$ ipython --no-banner

In [1]: import numpy as np

In [2]: from numpy import linalg as LA

In [3]: np.set_printoptions(precision=1, suppress=True, linewidth=160, sign=" ")

In [4]: rd = lambda a: np.round(a, 1) + 0

In [5]: J = np.load("m.npy")

In [6]: J
Out[6]: 
array([[  1,  -3,   9, -27],
       [  1,  -2,   4,  -8],
       [  1,  -1,   1,  -1],
       [  1,   0,   0,   0],
       [  1,   1,   1,   1],
       [  1,   2,   4,   8],
       [  1,   3,   9,  27],
       [  1,   4,  16,  64],
       [  1,   5,  25, 125]])

In [7]: hat = J @ LA.solve(J.T @ J, J.T)

In [8]: rd(hat @ J[:, 0])
Out[8]: array([ 1.,  1.,  1.,  1.,  1.,  1.,  1.,  1.,  1.])

In [9]: rd(hat)
Out[9]: 
array([[ 0.9,  0.3,  0. , -0.1, -0.1,  0. ,  0.1,  0.1, -0.1],
       [ 0.3,  0.3,  0.3,  0.2,  0.1,  0. , -0.1, -0.1,  0.1],
       [ 0. ,  0.3,  0.4,  0.3,  0.2,  0. , -0.1, -0.1,  0.1],
       [-0.1,  0.2,  0.3,  0.3,  0.2,  0.1,  0. ,  0. ,  0. ],
       [-0.1,  0.1,  0.2,  0.2,  0.3,  0.2,  0.2,  0.1, -0.1],
       [ 0. ,  0. ,  0. ,  0.1,  0.2,  0.3,  0.3,  0.2, -0.1],
       [ 0.1, -0.1, -0.1,  0. ,  0.2,  0.3,  0.4,  0.3,  0. ],
       [ 0.1, -0.1, -0.1,  0. ,  0.1,  0.2,  0.3,  0.3,  0.3],
       [-0.1,  0.1,  0.1,  0. , -0.1, -0.1,  0. ,  0.3,  0.9]])

In [10]: np.allclose(hat @ hat, hat)
Out[10]: True

In [11]: rd(np.trace(hat))
Out[11]: np.float64(4.0)

In [12]: blk = np.stack([J, -3 * J, J[::-1]])

In [13]: LA.matrix_rank(blk.reshape(3, -1))
Out[13]: np.int64(2)

In [14]: x0 = np.array([2, 1, 3, 1])

In [15]: rhs = J @ x0

In [16]: rhs
Out[16]: array([ -1,   4,   3,   2,   7,  24,  59, 118, 207])

In [17]: LA.solve(J, rhs)
LinAlgError: Last 2 dimensions of the array must be square


In [18]: rd(LA.pinv(J) @ J)
Out[18]: 
array([[ 1.,  0.,  0.,  0.],
       [ 0.,  1.,  0.,  0.],
       [ 0.,  0.,  1.,  0.],
       [ 0.,  0.,  0.,  1.]])

In [19]: rng = np.random.default_rng(856353)

In [20]: rhs = rhs + 0.3 * rng.normal(size=9)

In [21]: rd(rhs)
Out[21]: array([ -1.1,   3.9,   2.6,   1.9,   7.3,  24.1,  59.3, 118. , 207.2])

In [22]: beta, *_ = LA.lstsq(J, rhs)

In [23]: rd(beta)
Out[23]: array([ 1.9,  1.1,  3. ,  1. ])

In [24]: rd(J.T @ (rhs - J @ beta))
Out[24]: array([ 0.,  0.,  0.,  0.])

In [25]: beta.round()
Out[25]: array([ 2.,  1.,  3.,  1.])

In [26]: M2 = np.c_[J[:, :3] @ np.array([[-9, -5, 2], [-5, 0, 3], [-6, -9, 1]]), np.array([1, -2, -2, -1, 0, -1, -1, 3, -1])]

In [27]: M2
Out[27]: 
array([[ -48,  -86,    2,    1],
       [ -23,  -41,    0,   -2],
       [ -10,  -14,    0,   -2],
       [  -9,   -5,    2,   -1],
       [ -20,  -14,    6,    0],
       [ -43,  -41,   12,   -1],
       [ -78,  -86,   20,   -1],
       [-125, -149,   30,    3],
       [-184, -230,   42,   -1]])

In [28]: rd(LA.norm(LA.qr(J)[0].T @ M2, axis=0) ** 2 / ((M2 ** 2).sum(axis=0) + 1e-12))
Out[28]: array([ 1. ,  1. ,  1. ,  0.5])

In [29]: LA.matrix_rank(M2)
Out[29]: np.int64(4)

In [30]: rd(LA.norm(M2 - J @ LA.lstsq(J, M2)[0], axis=0))
Out[30]: array([ 0. ,  0. ,  0. ,  3.4])

In [31]: LA.matrix_rank(np.c_[J, M2])
Out[31]: np.int64(5)

In [32]: [round(float(x), 1) for x in LA.svd(M2, compute_uv=False)[:3]]
Out[32]: [396.2, 27.0, 5.1]

In [33]: np.argsort(-LA.norm(M2, axis=0).round(6), kind="stable")[:3]
Out[33]: array([ 1,  0,  2])

In [34]: LA.cond(M2) > 100
Out[34]: np.True_

In [35]: rd(LA.norm(M2, 2) / LA.norm(M2))
Out[35]: np.float64(1.0)

In [36]: W0 = np.load("a.npy")

In [37]: W0
Out[37]: 
array([[-37. ,  -6. , -13.9, -38.1,  35.1],
       [-50.9, -16.1, -40. , -30. ,  37.9],
       [ -0.2, -13.1, -14. ,  -3.9,  14. ],
       [ 51.8, -13. ,   1.8,  36.3, -17.9],
       [-71.9,   8.1, -26. , -28. ,  16.9],
       [-93. ,   5.9, -40. , -33.9,  24.2],
       [ 40. , -16. ,  -2.1,  20. ,  -2.9]])

In [38]: rd(LA.norm(W0[1] - W0[2]))
Out[38]: np.float64(67.1)

In [39]: rd(LA.norm(W0, "nuc"))
Out[39]: np.float64(267.8)

In [40]: rd(LA.norm(W0, 1)), rd(LA.norm(W0, np.inf))
Out[40]: (np.float64(344.8), np.float64(197.0))

In [41]: LA.norm(W0, axis=2)
AxisError: axis 2 is out of bounds for array of dimension 2


In [42]: rd(LA.norm(W0) ** 2 / LA.norm(W0, 2) ** 2)
Out[42]: np.float64(1.1)

In [43]: LA.norm(W0, axis=1).argmax()
Out[43]: np.int64(5)

In [44]: mat = np.loadtxt("dump.csv", delimiter=",")

In [45]: rd(mat)
Out[45]: 
array([[ 1. ,  0. ,  0. ,  0. ,  0. ,  0. ,  0. ],
       [ 0. ,  1. ,  0. ,  0. ,  0. ,  0. ,  0. ],
       [ 0. ,  0. ,  1. ,  0. ,  0. ,  0. ,  0. ],
       [ 0. ,  0. ,  0. ,  1. ,  0. ,  0. ,  0. ],
       [ 0. ,  0. ,  0. ,  0. , -0.7,  0.7,  0. ],
       [ 0. ,  0. ,  0. ,  0. , -0.7, -0.7,  0. ],
       [ 0. ,  0. ,  0. ,  0. ,  0. ,  0. ,  1. ]])

In [46]: M2 = mat / np.sqrt((mat ** 2).mean(axis=1, keepdims=True))

In [47]: rd(LA.norm(M2, axis=1))
Out[47]: array([ 2.6,  2.6,  2.6,  2.6,  2.6,  2.6,  2.6])

In [48]: LA.matrix_rank(M2) == LA.matrix_rank(mat)
Out[48]: np.True_

In [49]: LA.matrix_rank(mat - mat.mean(axis=1, keepdims=True))
Out[49]: np.int64(6)
